$ ipython --no-banner

In [1]: import numpy as np

In [2]: from numpy import linalg as LA

In [3]: np.set_printoptions(precision=4, suppress=True, linewidth=160)

In [4]: arr = np.array([[2, 2, 1], [0, 2, 0], [0, 0, 0]])

In [5]: arr[:, 0] = -1 * arr[:, 2]

In [6]: print(arr)
[[-1  2  1]
 [ 0  2  0]
 [ 0  0  0]]

In [7]: print(round(LA.norm(arr, "nuc"), 4))
3.9569

In [8]: print(np.round(LA.norm(arr[2] - arr[0]), 4))
2.4495

In [9]: print(np.round(LA.norm(arr, 2), 4))
3.0204

In [10]: print(arr[2] @ arr[0])
0

In [11]: print(LA.norm(arr, axis=0))
[1.     2.8284 1.    ]

In [12]: r = LA.matrix_rank(arr)

In [13]: print(r)
2

In [14]: ns = LA.svd(arr)[2][r:].T

In [15]: print([int(LA.matrix_rank(np.delete(arr, i, axis=0))) for i in range(3)])
[1, 1, 2]

In [16]: print([int(LA.matrix_rank(arr[:i])) for i in range(1, len(arr) + 1)])
[1, 2, 2]

In [17]: print(np.round(arr @ ns, 4) + 0)
[[0.]
 [0.]
 [0.]]

In [18]: print(np.round(ns @ ns.T, 4) + 0)
[[0.5 0.  0.5]
 [0.  0.  0. ]
 [0.5 0.  0.5]]

In [19]: print(LA.matrix_rank(arr.T @ arr), LA.matrix_rank(arr @ arr.T))
2 2

In [20]: print(np.round(ns[:, 0] / ns[np.abs(ns[:, 0]).round(6).argmax(), 0], 4) + 0)
[1. 0. 1.]

In [21]: print([int(LA.matrix_rank(arr[:, :j + 1])) for j in range(3)])
[1, 2, 2]

In [22]: print(np.allclose(arr @ ns, 0))
True

In [23]: U, sig, VT = LA.svd(arr)

In [24]: print(np.argmax(sig[:-1] / (sig[1:] + 1e-6)) + 1)
2

In [25]: M2 = U[:, :2] @ np.diag(sig[:2]) @ VT[:2]

In [26]: print(M2.round(4) + 0)
[[-1.  2.  1.]
 [ 0.  2.  0.]
 [ 0.  0.  0.]]

In [27]: print(round(float(np.abs(arr - M2).max()), 4))
0.0

In [28]: X = np.loadtxt("x.csv", delimiter=",")

In [29]: print(X)
[[5. 5. 0.]
 [0. 0. 0.]
 [0. 0. 0.]
 [0. 0. 0.]
 [7. 6. 0.]
 [0. 0. 0.]
 [5. 5. 0.]
 [0. 0. 0.]
 [0. 0. 0.]
 [6. 9. 0.]]

In [30]: print(np.argsort(-LA.norm(X, axis=0).round(6), kind="stable")[:3])
[1 0 2]

In [31]: print(LA.matrix_rank(X, rtol=0.1))
2

In [32]: print(np.round(LA.norm(X, 2) / LA.norm(X), 4))
0.9931
